$ ipython --no-banner

In [1]: import numpy as np

In [2]: np.set_printoptions(precision=2, suppress=True, linewidth=200, legacy="1.25")

In [3]: tidy = lambda a: np.round(a, 2) + 0

In [4]: A = np.load("sample17.npy")

In [5]: A
Out[5]: 
array([[  0,   0, -25,   0,  10],
       [  0,   0,  25,   0, -10],
       [  0,   0, -15,   0,   6],
       [  0,   0,   5,   0,  -2],
       [  0,   0, -10,   0,   4],
       [  0,   0,  25,   0, -10],
       [  0,   0,   5,   0,  -2],
       [  0,   0, -25,   0,  10]])

In [6]: # rows and columns are dependent

In [7]: np.linalg.matrix_rank(A, rtol=0.1)
Out[7]: 1

In [8]: [round(float(x), 2) for x in np.linalg.svd(A, compute_uv=False)[:3]]
Out[8]: [57.75, 0.0, 0.0]

In [9]: np.linalg.cond(A) > 100
Out[9]: True

In [10]: U, s, Vh = np.linalg.svd(A)

In [11]: evecs = Vh[:(s > 1e-8).sum()]

In [12]: rng = np.random.default_rng(937)

In [13]: x0 = A[4] + 5 * A[2] + rng.integers(2) * np.eye(5)[3]

In [14]: x0
Out[14]: array([  0.,   0., -85.,   1.,  34.])

In [15]: np.allclose(evecs.T @ evecs @ x0, x0)
Out[15]: False

In [16]: np.linalg.matrix_rank(np.vstack([A, x0]))
Out[16]: 2

In [17]: tidy(np.diag(evecs.T @ evecs))
Out[17]: array([0.  , 0.  , 0.86, 0.  , 0.14])

In [18]: U, s, Vh = np.linalg.svd(A)

In [19]: np.argmax(s[:-1] / (s[1:] + 1e-6)) + 1
Out[19]: 1

In [20]: other = U[:, :1] @ np.diag(s[:1]) @ Vh[:1]

In [21]: tidy(np.abs(A - other).max())
Out[21]: 0.0

In [22]: other = np.array([[-1, 5], [5, 2], [-2, 4], [-1, -5], [-5, -1]])

In [23]: np.linalg.matrix_rank(A @ other)
Out[23]: 1

In [24]: np.einsum("ij,ij->", A, other)
ValueError: operands could not be broadcast together with remapped shapes [original->remapped]: (8,5)->(8,5) (5,2)->(5,2) 


In [25]: other @ A
ValueError: matmul: Input operand 1 has a mismatch in its core dimension 0, with gufunc signature (n?,k),(k,m?)->(n?,m?) (size 8 is different from 2)


In [26]: np.linalg.matrix_rank(np.vstack([A, other.T]))
Out[26]: 3

In [27]: np.vstack([A, other.T]).shape
Out[27]: (10, 5)
